>>> import numpy as np
>>> np.set_printoptions(precision=2, suppress=True, linewidth=120)
>>> K = np.load("test17.npy")
>>> K
array([[  6.72,  -4.47,   2.07,  -4.14],
       [ -4.63,  -1.53,  -5.4 ,   5.4 ],
       [  2.72, -12.51,   9.75,   5.28],
       [ 18.22, -15.78,   0.47,   7.04],
       [  6.89,   4.24,  18.36,   0.56],
       [ -2.57,  -9.49,  -6.36,   1.93],
       [  6.  ,   0.7 ,   3.84,   3.52],
       [ -4.75,  -3.05,   1.97,  -5.73],
       [ -3.52,   3.83,   4.26,  -0.99],
       [ -2.06,   4.96,  -0.17,   1.24],
       [-13.07,   6.28,   9.03,  -1.08],
       [  6.4 ,  -1.37,   7.11,  -1.69],
       [-14.75,   2.94,  -2.11,  -2.31],
       [ -6.68,  -3.03,  -5.09,   5.38],
       [  3.25,  -6.17,  -5.6 ,  -0.05],
       [  0.52,  -5.05,  -3.55,   1.69],
       [-14.61,  -0.82,  -0.9 ,   0.26],
       [  0.49,  -3.2 ,   2.87,  -2.07],
       [ -6.67,   7.88, -10.04,   3.01],
       [ 22.7 , -19.7 ,   3.32,   9.24],
       [  6.61,  -4.81,  -2.29,  -0.99],
       [ -0.72,  -5.67,   8.36,   2.92],
       [  7.74,  -5.11, -12.22,   5.37],
       [-10.72,   9.6 ,  -6.67,  -5.52],
       [  5.62,   6.12,   5.4 ,   1.78],
       [ 14.95, -17.56,  11.2 ,   2.25],
       [  4.67,   0.91,   5.  ,   0.43],
       [ -3.28,  -2.82,   1.53,   0.46]])
>>> labels = K[:, 3] > np.median(K[:, 3])
>>> f = K[labels].mean(axis=0) - K[~labels].mean(axis=0)
>>> ((K - K.mean(axis=0)) @ f > 0).astype(int)
array([1, 1, 1, 1, 0, 1, 1, 0, 0, 0, 0, 0, 0, 0, 1, 1, 0, 0, 0, 1, 1, 0, 1, 0, 0, 1, 0, 0])
>>> print(np.round((((K - K.mean(axis=0)) @ f > 0) == labels).mean(), 2))
0.71
>>> print(np.argsort(-np.abs(f).round(6), kind="stable"))
[0 3 1 2]
>>> cen = K - K.mean(axis=0)
>>> vecs = np.linalg.svd(cen)[2][:1]
>>> B = cen - cen @ vecs.T @ vecs
>>> B.std(axis=0)
array([2.71, 3.92, 6.35, 2.97])
>>> np.diag(vecs.T @ vecs)
array([0.61, 0.31, 0.04, 0.03])
>>> print(np.linalg.norm(B, axis=1).round(6).argmax())
4
